$ python3 -q
>>> import numpy as np
>>> np.set_printoptions(suppress=True, linewidth=200)
>>> X = np.loadtxt("arr.csv", delimiter=",")
>>> X
array([[ 1.,  1.,  1.,  1., -1., -1., -1., -1.],
       [ 1., -1.,  1., -1., -1.,  1., -1.,  1.],
       [ 1.,  1., -1., -1.,  1.,  1., -1., -1.],
       [ 1.,  1., -1., -1., -1., -1.,  1.,  1.],
       [ 1., -1.,  1., -1.,  1., -1.,  1., -1.],
       [ 1., -1., -1.,  1., -1.,  1.,  1., -1.],
       [ 1., -1., -1.,  1.,  1., -1., -1.,  1.]])
>>> u, g = X[6], X[5]
>>> u @ g
np.float64(0.0)
>>> p = (u @ g) / (u @ u) * u
>>> round(float(np.linalg.norm(u + g) ** 2 + np.linalg.norm(u - g) ** 2), 2)
32.0
>>> p
array([ 0., -0., -0.,  0.,  0., -0., -0.,  0.])
>>> (g - p) @ u
np.float64(0.0)
>>> g - p
array([ 1., -1., -1.,  1., -1.,  1.,  1., -1.])
>>> A = np.load("out12.npy")
>>> A.round(2)
array([[0.17, 0.23, 0.23, 0.17, 0.03],
       [0.23, 0.33, 0.33, 0.23, 0.05],
       [0.23, 0.33, 0.33, 0.23, 0.05],
       [0.17, 0.23, 0.23, 0.17, 0.03],
       [0.03, 0.05, 0.05, 0.03, 0.01]])
>>> x = np.array([5, 0, 4, 1, 1])
>>> np.round(np.eye(5) - A, 2)
array([[ 0.83, -0.23, -0.23, -0.17, -0.03],
       [-0.23,  0.67, -0.33, -0.23, -0.05],
       [-0.23, -0.33,  0.67, -0.23, -0.05],
       [-0.17, -0.23, -0.23,  0.83, -0.03],
       [-0.03, -0.05, -0.05, -0.03,  0.99]])
>>> np.round(np.linalg.eigvalsh(2 * A - np.eye(5)), 2)
array([-1., -1., -1., -1.,  1.])
>>> np.round((x - A @ x) @ (A @ x), 2)
np.float64(-0.0)
>>> np.linalg.lstsq(A[:-1].T, A[-1])[2]
np.int32(1)
>>> np.unique(A.round(6), axis=0).shape
(3, 5)
>>> s = 10 * 0.2 ** np.arange(5)
>>> rng = np.random.default_rng(31)
>>> W0 = rng.normal(size=(19, 5)) * rng.permutation(s)
>>> W0.round(2) + 0
array([[ -0.16,   2.64,   0.01,  -1.94,   0.06],
       [  0.1 ,   7.83,   0.  ,   2.32,  -0.08],
       [  0.71,  12.02,  -0.01,   1.32,   0.04],
       [ -0.7 ,   5.95,  -0.01,  -0.5 ,  -0.05],
       [ -0.17,   0.72,   0.  ,  -3.12,  -0.02],
       [ -0.54, -12.71,  -0.01,   1.71,   0.05],
       [ -0.24,  -7.1 ,  -0.01,   0.29,   0.07],
       [  0.01,   6.93,   0.01,   3.01,  -0.16],
       [ -0.85,  -1.98,   0.01,  -0.82,   0.03],
       [ -0.47, -12.59,  -0.01,   1.68,   0.06],
       [ -0.29,   1.81,  -0.01,   0.04,  -0.09],
       [ -0.02,  -7.36,   0.  ,  -1.3 ,  -0.07],
       [  0.05,  -3.38,   0.  ,  -0.84,   0.05],
       [ -0.33,   7.69,   0.02,  -0.54,   0.14],
       [  0.81,   4.43,  -0.02,  -3.23,  -0.01],
       [  0.71,   5.75,   0.01,  -0.5 ,  -0.06],
       [  0.15, -11.09,   0.  ,   1.02,   0.  ],
       [  0.21,  -4.46,   0.01,   0.81,  -0.13],
       [ -0.42,  -7.23,   0.01,   0.6 ,   0.02]])
>>> np.round(np.linalg.eigvals(A).sum().real, 2)
np.float64(1.0)
>>> np.round(np.einsum("ij,ji->", A, A), 2)
np.float64(1.0)
>>> np.round(np.linalg.eigvals(A), 2) + 0
array([0., 1., 0., 0., 0.])
>>> round(np.linalg.det(A.T), 2)
np.float64(0.0)
>>> round(np.linalg.det(2 * A), 2), np.round(np.linalg.det(A), 2)
(np.float64(0.0), np.float64(0.0))
>>> np.round(np.linalg.det(A[::-1]), 2)
np.float64(0.0)
>>> w1 = np.array([[3, -1, 8, -5, 4],
...     [9, 6, -2, 7, -5],
...     [5, -4, 7, 8, 1],
...     [4, -9, -5, -4, 1],
...     [-4, 5, 2, 8, -2]])
>>> coef = np.array([1, 1, 1, 1, 0])
>>> H = np.maximum(W0 @ w1 + coef, 0)
>>> np.round((H > 0).mean(axis=0), 2)
array([0.47, 0.53, 0.63, 0.53, 0.47])
>>> basis = np.array([[2, 0, 3], [2, 1, 1], [2, 2, 0], [2, 1, 1], [1, 3, 3]])
>>> (H @ basis).round(6).argmax(axis=1)
array([0, 2, 0, 0, 0, 1, 1, 2, 1, 1, 0, 1, 1, 0, 0, 0, 1, 1, 1])
>>> M = np.load("run1.npy")
>>> M.round(2)
array([[ 0.98, -0.1 , -0.09, -0.02],
       [-0.1 ,  0.51, -0.48, -0.11],
       [-0.09, -0.48,  0.53, -0.1 ],
       [-0.02, -0.11, -0.1 ,  0.98]])
>>> np.linalg.lstsq(M[:-1].T, M[-1])[2]
np.int32(3)
>>> np.abs(np.diag(np.linalg.qr(M)[1])) > 1e-9
array([ True,  True,  True, False])
>>> np.round(M @ np.linalg.pinv(M) @ M, 2)
array([[ 0.98, -0.1 , -0.09, -0.02],
       [-0.1 ,  0.51, -0.48, -0.11],
       [-0.09, -0.48,  0.53, -0.1 ],
       [-0.02, -0.11, -0.1 ,  0.98]])
>>> np.unique(M.round(6), axis=0).shape
(4, 4)
>>> left, s, vt = np.linalg.svd(M)
>>> s.round(2) + 0
array([1., 1., 1., 0.])
>>> np.argmax(s[:-1] / (s[1:] + 1e-6)) + 1
np.int64(3)
>>> M2 = left[:, :3] @ np.diag(s[:3]) @ vt[:3]
>>> np.linalg.matrix_rank(M2)
np.int64(3)
>>> np.round(np.linalg.norm(M - M2) / np.linalg.norm(M), 2)
np.float64(0.0)
>>> round(float(np.linalg.norm(M - M2, 2)), 2), round(float(s[3]), 2)
(0.0, 0.0)
>>> np.round(M[1] @ M[0], 2)
np.float64(-0.1)
>>> np.round(np.linalg.norm(M) ** 2 / np.linalg.norm(M, 2) ** 2, 2)
np.float64(3.0)
>>> np.round(np.linalg.norm(M, axis=0), 2)
array([0.99, 0.72, 0.73, 0.99])
>>> np.round(np.linalg.norm(M, axis=1), 2)
array([0.99, 0.72, 0.73, 0.99])
>>> np.linalg.norm(M, axis=1).argmax()
np.int64(0)
>>> np.round(np.linalg.norm(M, "nuc"), 2)
np.float64(3.0)
>>> round(float(np.linalg.norm(M[1], 1)), 2), round(float(np.linalg.norm(M[1], np.inf)), 2)
(1.19, 0.51)
>>> round(np.linalg.norm(M, 1), 2), round(float(np.linalg.norm(M, np.inf)), 2)
(np.float64(1.21), 1.21)
>>> F = np.array([[4.0, 0.0, 0.0, 0.0, 0.0, 0.0],
...     [0.0, 5.0, -2.0, 1.0, 2.0, -2.0],
...     [0.0, -2.0, 8.0, -2.0, -4.0, 4.0],
...     [0.0, 1.0, -2.0, 5.0, 2.0, -2.0],
...     [0.0, 2.0, -4.0, 2.0, 8.0, -4.0],
...     [0.0, -2.0, 4.0, -2.0, -4.0, 8.0]])
>>> F
array([[ 4.,  0.,  0.,  0.,  0.,  0.],
       [ 0.,  5., -2.,  1.,  2., -2.],
       [ 0., -2.,  8., -2., -4.,  4.],
       [ 0.,  1., -2.,  5.,  2., -2.],
       [ 0.,  2., -4.,  2.,  8., -4.],
       [ 0., -2.,  4., -2., -4.,  8.]])
>>> ev, V = np.linalg.eigh(F)
>>> np.round(np.linalg.eigvalsh(F @ F), 2)
array([ 16.,  16.,  16.,  16.,  16., 324.])
>>> np.round(np.linalg.svd(F, compute_uv=False), 2)
array([18.,  4.,  4.,  4.,  4.,  4.])
>>> z = rng.permutation(6)
>>> z
array([4, 3, 1, 0, 5, 2])
>>> M2 = F[z][:, z]
>>> round(float(np.linalg.det(M2)), 2), round(float(np.linalg.det(F[z])), 2)
(18432.0, -18432.0)
>>> np.diag(M2)
array([8., 5., 5., 4., 8., 8.])
>>> M2
array([[ 8.,  2.,  2.,  0., -4., -4.],
       [ 2.,  5.,  1.,  0., -2., -2.],
       [ 2.,  1.,  5.,  0., -2., -2.],
       [ 0.,  0.,  0.,  4.,  0.,  0.],
       [-4., -2., -2.,  0.,  8.,  4.],
       [-4., -2., -2.,  0.,  4.,  8.]])
>>> np.allclose(M2, F)
False
>>> round(float(np.linalg.det(M2)), 2)
18432.0
>>> (np.linalg.matrix_power((M2 != 0) + (M2.T != 0) + np.eye(6), 6) > 0).astype(int)
array([[1, 1, 1, 0, 1, 1],
       [1, 1, 1, 0, 1, 1],
       [1, 1, 1, 0, 1, 1],
       [0, 0, 0, 1, 0, 0],
       [1, 1, 1, 0, 1, 1],
       [1, 1, 1, 0, 1, 1]])
>>> mat = np.loadtxt("a.csv", delimiter=",")
>>> mat
array([[ 0.,  0.,  0.,  0.,  0.,  0.,  0.,  2.],
       [ 1.,  0.,  0.,  0.,  0.,  0.,  0.,  0.],
       [ 0.,  0.,  0.,  0.,  0.,  0.,  1.,  0.],
       [ 0.,  0., -2.,  0.,  0.,  0.,  0.,  0.],
       [ 0.,  0.,  0.,  0.,  0.,  0.,  0.,  0.],
       [ 0.,  0.,  0.,  0., -3.,  0.,  0.,  0.],
       [ 0.,  0.,  0.,  0.,  0., -2.,  0.,  0.],
       [ 0.,  0.,  0., -3.,  0.,  0.,  0.,  0.]])
>>> rk = np.linalg.matrix_rank(mat)
>>> rk
np.int64(7)
>>> N = np.linalg.svd(mat)[2][rk:].T
>>> [int(np.linalg.matrix_rank(np.delete(mat, i, axis=0))) for i in range(8)]
[6, 6, 6, 6, 7, 6, 6, 6]
>>> np.allclose(mat @ N, 0)
True
>>> np.linalg.matrix_rank(mat.T @ mat), np.linalg.matrix_rank(mat @ mat.T)
(np.int64(7), np.int64(7))
>>> [int(np.linalg.matrix_rank(mat[:i])) for i in range(1, len(mat) + 1)]
[1, 2, 3, 4, 4, 5, 6, 7]
>>> np.allclose(mat[:-1].T @ np.linalg.lstsq(mat[:-1].T, mat[-1])[0], mat[-1])
False
>>> x = np.array([-3, -3, 3, -2])
>>> round(float((x - M @ x) @ (M @ x)), 2)
0.0
>>> np.round(M @ M @ x, 2)
array([-2.9 , -2.47,  3.52, -1.89])
>>> np.round(np.linalg.eigvalsh(2 * M - np.eye(4)), 2)
array([-1.,  1.,  1.,  1.])
>>> np.round(np.trace(M), 2)
np.float64(3.0)
>>> np.round(M @ x, 2)
array([-2.9 , -2.47,  3.52, -1.89])
>>> np.round(np.eye(4) - M, 2)
array([[0.02, 0.1 , 0.09, 0.02],
       [0.1 , 0.49, 0.48, 0.11],
       [0.09, 0.48, 0.47, 0.1 ],
       [0.02, 0.11, 0.1 , 0.02]])
>>> round(np.linalg.norm(mat, 2) / np.linalg.norm(mat), 2)
np.float64(0.53)
>>> [round(float(x), 2) for x in np.linalg.svd(mat, compute_uv=False)[:3]]
[3.0, 3.0, 2.0]
>>> np.argsort(-np.linalg.norm(mat, axis=0).round(6), kind="stable")[:3]
array([3, 4, 2])
>>> gram = mat.T @ mat
>>> np.linalg.matrix_rank(gram)
np.int64(7)
>>> np.round(np.linalg.eigvalsh(gram)[::-1], 2)
array([9., 9., 4., 4., 4., 1., 1., 0.])
>>> gram
array([[1., 0., 0., 0., 0., 0., 0., 0.],
       [0., 0., 0., 0., 0., 0., 0., 0.],
       [0., 0., 4., 0., 0., 0., 0., 0.],
       [0., 0., 0., 9., 0., 0., 0., 0.],
       [0., 0., 0., 0., 9., 0., 0., 0.],
       [0., 0., 0., 0., 0., 4., 0., 0.],
       [0., 0., 0., 0., 0., 0., 1., 0.],
       [0., 0., 0., 0., 0., 0., 0., 4.]])
>>> m1 = np.load("layer19.npy")
>>> m1
array([[ 0.22, -0.1 , -1.6 ],
       [ 2.18, -0.7 ,  2.  ],
       [-3.69,  1.2 , -0.1 ],
       [ 3.03, -1.1 ,  1.  ],
       [ 1.95, -0.7 , -1.2 ],
       [-0.76,  0.2 , -0.5 ],
       [-4.71,  1.6 ,  0.4 ],
       [-4.23,  1.3 ,  0.3 ],
       [ 1.4 , -0.5 ,  1.2 ],
       [-0.21, -0.1 , -0.1 ],
       [ 1.92, -0.6 , -1.8 ],
       [-1.22,  0.3 ,  0.2 ],
       [ 6.43, -2.2 ,  0.  ],
       [-0.64,  0.2 ,  0.8 ],
       [ 2.18, -0.7 , -0.4 ],
       [ 2.39, -0.7 , -0.6 ],
       [-0.91,  0.2 , -0.9 ],
       [-3.62,  1.2 , -0.9 ],
       [ 0.63, -0.2 , -1.5 ],
       [ 2.27, -0.7 , -1.5 ],
       [-1.63,  0.5 , -2.4 ],
       [-2.56,  0.9 , -0.6 ],
       [-2.73,  1.1 ,  1.7 ],
       [ 1.38, -0.5 ,  0.1 ],
       [-0.28,  0.2 ,  1.  ],
       [-1.45,  0.5 , -0.6 ],
       [ 1.46, -0.4 ,  1.1 ],
       [ 2.82, -1.1 ,  0.3 ]])
>>> z = rng.permutation(3)
>>> M2 = m1[:, z] * rng.choice([-1, 1], 3)
>>> M2
array([[ 1.6 ,  0.1 , -0.22],
       [-2.  ,  0.7 , -2.18],
       [ 0.1 , -1.2 ,  3.69],
       [-1.  ,  1.1 , -3.03],
       [ 1.2 ,  0.7 , -1.95],
       [ 0.5 , -0.2 ,  0.76],
       [-0.4 , -1.6 ,  4.71],
       [-0.3 , -1.3 ,  4.23],
       [-1.2 ,  0.5 , -1.4 ],
       [ 0.1 ,  0.1 ,  0.21],
       [ 1.8 ,  0.6 , -1.92],
       [-0.2 , -0.3 ,  1.22],
       [-0.  ,  2.2 , -6.43],
       [-0.8 , -0.2 ,  0.64],
       [ 0.4 ,  0.7 , -2.18],
       [ 0.6 ,  0.7 , -2.39],
       [ 0.9 , -0.2 ,  0.91],
       [ 0.9 , -1.2 ,  3.62],
       [ 1.5 ,  0.2 , -0.63],
       [ 1.5 ,  0.7 , -2.27],
       [ 2.4 , -0.5 ,  1.63],
       [ 0.6 , -0.9 ,  2.56],
       [-1.7 , -1.1 ,  2.73],
       [-0.1 ,  0.5 , -1.38],
       [-1.  , -0.2 ,  0.28],
       [ 0.6 , -0.5 ,  1.45],
       [-1.1 ,  0.4 , -1.46],
       [-0.3 ,  1.1 , -2.82]])
>>> left, _, vt = np.linalg.svd(m1.T @ M2)
>>> z
array([2, 1, 0])
>>> np.round(np.linalg.lstsq(m1, M2)[0], 2) + 0
array([[ 0.,  0., -1.],
       [ 0., -1.,  0.],
       [-1.,  0.,  0.]])
>>> np.round(left @ vt, 2) + 0
array([[ 0.,  0., -1.],
       [ 0., -1.,  0.],
       [-1.,  0.,  0.]])
>>> u = np.array([-2, 1])
>>> np.round(np.cross(M2[9, :3], M2[27, :3]), 2)
array([-0.51,  0.22,  0.14])
>>> np.round(np.correlate(M2[9], M2[27], "full"), 2)
array([-0.28, -0.17, -0.51,  0.2 , -0.06])
>>> cen = (m1 - m1.mean(axis=0)) / m1.std(axis=0)
>>> np.round(cen.std(axis=0), 2)
array([1., 1., 1.])
>>> coef = np.linalg.lstsq(np.delete(cen, 2, axis=1), cen[:, 2])[0]
>>> np.abs(coef).argmax()
np.int64(0)
>>> np.round(1 - np.var(cen[:, 2] - np.delete(cen, 2, axis=1) @ coef), 2)
np.float64(0.02)
>>> coef.round(2)
array([1.61, 1.6 ])
>>> data = np.array([[1, 2, 3, 1, -1, -2, -3],
...     [0, -1, 1, 3, 2, 3, 3],
...     [0, 0, -2, 3, 1, 2, 1],
...     [0, 0, 0, 1, 3, -1, 2],
...     [0, 0, 0, 0, 2, 2, 0],
...     [0, 0, 0, 0, 0, 2, 3],
...     [0, 0, 0, 0, 0, 0, 0]])
>>> M2 = data[0, 0] * data[1:] - np.outer(data[1:, 0], data[0])
>>> M2
array([[ 0, -1,  1,  3,  2,  3,  3],
       [ 0,  0, -2,  3,  1,  2,  1],
       [ 0,  0,  0,  1,  3, -1,  2],
       [ 0,  0,  0,  0,  2,  2,  0],
       [ 0,  0,  0,  0,  0,  2,  3],
       [ 0,  0,  0,  0,  0,  0,  0]])
>>> np.linalg.matrix_rank(M2), np.linalg.matrix_rank(data)
(np.int64(5), np.int64(6))
>>> np.prod(np.diag(data)), round(float(np.linalg.det(data)), 2)
(np.int64(0), 0.0)
>>> np.round(np.sort(np.linalg.eigvals(data)), 2)
array([-2., -1.,  0.,  1.,  1.,  2.,  2.])
>>> data @ data
array([[ 1,  0, -1, 17,  7,  3,  2],
       [ 0,  1, -3,  3, 12,  6, 13],
       [ 0,  0,  4, -3,  9, -1, 10],
       [ 0,  0,  0,  1,  9,  3, -1],
       [ 0,  0,  0,  0,  4,  8,  6],
       [ 0,  0,  0,  0,  0,  4,  6],
       [ 0,  0,  0,  0,  0,  0,  0]])
